% ipython --no-banner

In [1]: import numpy as np

In [2]: np.set_printoptions(precision=2, suppress=True, linewidth=120)

In [3]: tidy = lambda a: np.round(a, 2) + 0

In [4]: rng = np.random.default_rng(11)

In [5]: X = (rng.random((5, 5)) < 0.3) + np.eye(5)

In [6]: X /= X.sum(axis=1, keepdims=True)

In [7]: print(tidy(X))
[[0.5  0.   0.   0.25 0.25]
 [0.   0.67 0.33 0.   0.  ]
 [0.   0.   0.33 0.33 0.33]
 [0.   0.   0.   1.   0.  ]
 [0.   0.5  0.   0.   0.5 ]]

In [8]: out = np.linalg.inv(X)

In [9]: print(np.allclose(out, X.T))
False

In [10]: print((np.abs(out) > 1e-9).astype(int))
[[1 1 1 1 1]
 [0 1 1 1 1]
 [0 1 1 1 1]
 [0 0 0 1 0]
 [0 1 1 1 1]]

In [11]: print(tidy(X @ out))
[[1. 0. 0. 0. 0.]
 [0. 1. 0. 0. 0.]
 [0. 0. 1. 0. 0.]
 [0. 0. 0. 1. 0.]
 [0. 0. 0. 0. 1.]]

In [12]: print(tidy(np.linalg.det(X) * out))
[[ 0.17  0.04 -0.04 -0.03 -0.06]
 [ 0.    0.08 -0.08  0.03  0.06]
 [ 0.    0.08  0.17 -0.06 -0.11]
 [ 0.    0.    0.    0.08  0.  ]
 [ 0.   -0.08  0.08 -0.03  0.11]]

In [13]: print(tidy(out))
[[ 2.    0.5  -0.5  -0.33 -0.67]
 [ 0.    1.   -1.    0.33  0.67]
 [ 0.    1.    2.   -0.67 -1.33]
 [ 0.    0.    0.    1.    0.  ]
 [ 0.   -1.    1.   -0.33  1.33]]

In [14]: q, vecs = np.linalg.qr(out[:, :3])[0], np.linalg.qr(out[:, 3:])[0]

In [15]: sig = np.linalg.svd(q.T @ vecs, compute_uv=False)

In [16]: print(tidy(np.degrees(np.arccos(sig.clip(0, 1)))))
[37.76 60.  ]

In [17]: print((sig > 0.9).sum())
0

In [18]: print(tidy(np.linalg.norm(q @ q.T - vecs @ vecs.T, 2)))
1.0

In [19]: print(tidy(np.linalg.det(X)))
0.08

In [20]: print(np.allclose(X, X.T))
False

In [21]: print(np.trace(X))
3.0

In [22]: assert X == X.T
ValueError: The truth value of an array with more than one element is ambiguous. Use a.any() or a.all()


In [23]: print(np.allclose(X @ X.T, X.T @ X))
False

In [24]: print(tidy(np.abs(np.linalg.eigvals(X)).max()))
1.0

In [25]: A = np.load("layer15.npy")

In [26]: print(A)
[[ 0.98 -2.33  1.44 -1.39  0.19  2.17 -0.07  1.92 -3.58  1.46  2.41]
 [-3.17 -1.29  0.8   0.07 -0.03  0.03  0.33  1.06  0.71  0.57 -0.22]
 [ 0.23  2.87  3.47 -1.69  2.66 -3.35  0.9   1.85  0.06  1.31  1.5 ]
 [ 0.31  3.44  1.03 -1.47 -0.16  2.57  1.15 -0.55 -1.71  1.79 -2.5 ]
 [ 5.74  2.35 -0.38  1.42  3.12  1.18  1.3   2.27 -4.82 -6.64  1.12]
 [-2.72  2.23 -5.24  0.2  -0.45  0.64 -0.9   2.34  5.75 -0.71  1.81]
 [ 2.18  2.05  3.81  1.14  1.26 -0.58  0.75 -1.3   2.88  3.55  1.2 ]
 [-0.97  1.93 -2.45 -1.68 -2.02  0.92  0.73 -3.48  3.1   3.65 -0.17]
 [ 0.63 -1.15  2.7  -1.27  3.8  -1.21 -0.72  1.51  0.08 -2.86  2.25]
 [-2.44 -0.1  -0.23  0.66 -0.11 -3.13  1.01 -2.45 -0.3  -0.5   2.89]
 [-5.11 -4.01 -4.44 -0.6  -4.89  1.35 -2.11  3.78 -0.9   1.67  0.84]
 [ 0.56 -2.4   2.32  0.71 -1.53  2.51  3.49  1.93 -0.73  1.7   0.67]
 [-2.2   1.46 -1.95 -1.11 -4.53  0.04  1.6   0.36 -1.09  3.57 -2.1 ]
 [-2.81  0.38 -1.98  0.78  2.64 -0.26  1.39  0.63 -1.08 -3.72  1.24]
 [ 0.6  -2.29 -0.38  2.83  0.19  1.34 -1.22  1.62  3.09  1.87  1.8 ]
 [-1.96 -3.01 -2.68 -0.62 -1.04  2.08 -0.61 -2.06 -3.41  0.75  1.06]
 [ 1.39  0.76  1.46  1.58 -0.48 -0.21  5.08  1.41  3.02 -0.03  1.72]
 [-2.23 -4.28  0.35 -0.04 -3.06  0.8  -0.89 -2.9  -2.73 -0.52  0.36]
 [-1.02  1.57 -1.02 -2.99 -4.34  0.68  0.18 -0.28 -2.22  4.19 -4.09]
 [ 2.88  0.22 -0.01 -0.65  0.09  1.45  0.15 -2.72  0.59  1.87 -0.18]
 [ 1.22  2.21 -0.93 -1.07 -2.59  2.41  0.93 -0.26  1.17 -0.06  1.59]]

In [27]: x = np.array([4, 2, 3, 3, 1, 1, 2, 3, 5, 5, 4])

In [28]: target = A @ x

In [29]: print(tidy(np.linalg.lstsq(A, target)[0]))
[4. 2. 3. 3. 1. 1. 2. 3. 5. 5. 4.]

In [30]: target = target + 0.1 * rng.normal(size=21)

In [31]: print(tidy(target))
[  6.35  -3.34  31.39   0.11  -8.33  16.4   62.88  10.51   5.33  -9.61 -32.82  27.86 -11.17 -26.09  41.04 -39.15  51.75
 -43.99 -23.75  15.17  16.03]

In [32]: coef, *_ = np.linalg.lstsq(A, target)

In [33]: print([round(float(np.linalg.norm(np.linalg.solve(A.T @ A + lam * np.eye(11), A.T @ target))), 2) for lam in (0, 1, 10, 100)])
[10.9, 10.77, 9.91, 6.2]

In [34]: print(coef.round())
[4. 2. 3. 3. 1. 1. 2. 3. 5. 5. 4.]
